>>> import numpy as np
>>> np.set_printoptions(precision=1, suppress=True, linewidth=160, legacy="1.25")
>>> M = np.load("case9.npy")
>>> print(M)
[[ 4.  0.  0.  0.  0.]
 [ 0. -2.  2. -1. -2.]
 [ 0.  0. -3.  2. -3.]
 [ 0. -1.  1.  2.  2.]
 [ 0.  2. -1. -3.  3.]]
>>> # 2 groups of indices that never mix
>>> print(np.einsum("ij,ji->", M, M))
34.0
>>> print(np.kron(np.eye(2, dtype=int), M))
[[ 4.  0.  0.  0.  0.  0.  0.  0.  0.  0.]
 [ 0. -2.  2. -1. -2.  0. -0.  0. -0. -0.]
 [ 0.  0. -3.  2. -3.  0.  0. -0.  0. -0.]
 [ 0. -1.  1.  2.  2.  0. -0.  0.  0.  0.]
 [ 0.  2. -1. -3.  3.  0.  0. -0. -0.  0.]
 [ 0.  0.  0.  0.  0.  4.  0.  0.  0.  0.]
 [ 0. -0.  0. -0. -0.  0. -2.  2. -1. -2.]
 [ 0.  0. -0.  0. -0.  0.  0. -3.  2. -3.]
 [ 0. -0.  0.  0.  0.  0. -1.  1.  2.  2.]
 [ 0.  0. -0. -0.  0.  0.  2. -1. -3.  3.]]
>>> print((M != 0).astype(int))
[[1 0 0 0 0]
 [0 1 1 1 1]
 [0 0 1 1 1]
 [0 1 1 1 1]
 [0 1 1 1 1]]
>>> rng = np.random.default_rng(97438)
>>> ang = np.sort(rng.uniform(-2, 2, 29))
>>> X = np.c_[ang, ang ** 2, ang ** 3] @ np.array([[-3, 1, -2, 3, -1], [1, -1, -1, 0, -2], [-3, 3, 1, -2, -2]])
>>> print(X)
[[ 34.  -30.   -8.   10.   10. ]
 [ 26.9 -23.2  -5.7   6.6   7.3]
 [ 18.8 -15.6  -3.2   3.    4.4]
 [  6.7  -4.7   0.1  -1.1   0.9]
 [  5.8  -3.9   0.3  -1.2   0.7]
 [  5.7  -3.9   0.3  -1.2   0.7]
 [  3.4  -2.1   0.6  -1.4   0.4]
 [  1.8  -0.9   0.6  -1.1   0.2]
 [  1.1  -0.5   0.5  -0.8   0.2]
 [  0.5  -0.2   0.3  -0.4   0.1]
 [ -0.8   0.3  -0.6   0.8  -0.5]
 [ -1.3   0.5  -0.9   1.1  -0.9]
 [ -1.5   0.6  -1.1   1.2  -1.2]
 [ -1.6   0.6  -1.1   1.2  -1.2]
 [ -1.8   0.7  -1.2   1.3  -1.5]
 [ -1.9   0.8  -1.3   1.3  -1.5]
 [ -3.3   1.7  -1.7   1.4  -3.1]
 [ -5.    3.   -2.    1.   -5. ]
 [ -5.6   3.5  -2.    0.8  -5.6]
 [ -7.9   5.4  -2.1  -0.1  -8.2]
 [ -8.2   5.7  -2.1  -0.2  -8.5]
 [-10.2   7.4  -2.   -1.2 -10.5]
 [-11.8   8.8  -1.9  -1.9 -12.1]
 [-11.9   9.   -1.9  -2.  -12.3]
 [-13.6  10.5  -1.8  -2.9 -14. ]
 [-21.4  17.7  -0.7  -7.3 -21.6]
 [-22.5  18.7  -0.6  -7.9 -22.7]
 [-23.9  20.   -0.4  -8.7 -24. ]
 [-25.6  21.7  -0.1  -9.8 -25.7]]
>>> Xc = X - X.mean(axis=0)
>>> V = np.linalg.svd(Xc)[2][:3]
>>> out = Xc - Xc @ V.T @ V
>>> print((Xc @ V.T).std(axis=0))
[19.7  3.3  2. ]
>>> print(np.round(np.linalg.norm(out) / np.linalg.norm(Xc), 1))
0.0
>>> print(np.round(np.cov(Xc @ V.T, rowvar=False), 1) + 0)
[[401.2   0.    0. ]
 [  0.   11.4   0. ]
 [  0.    0.    4.3]]
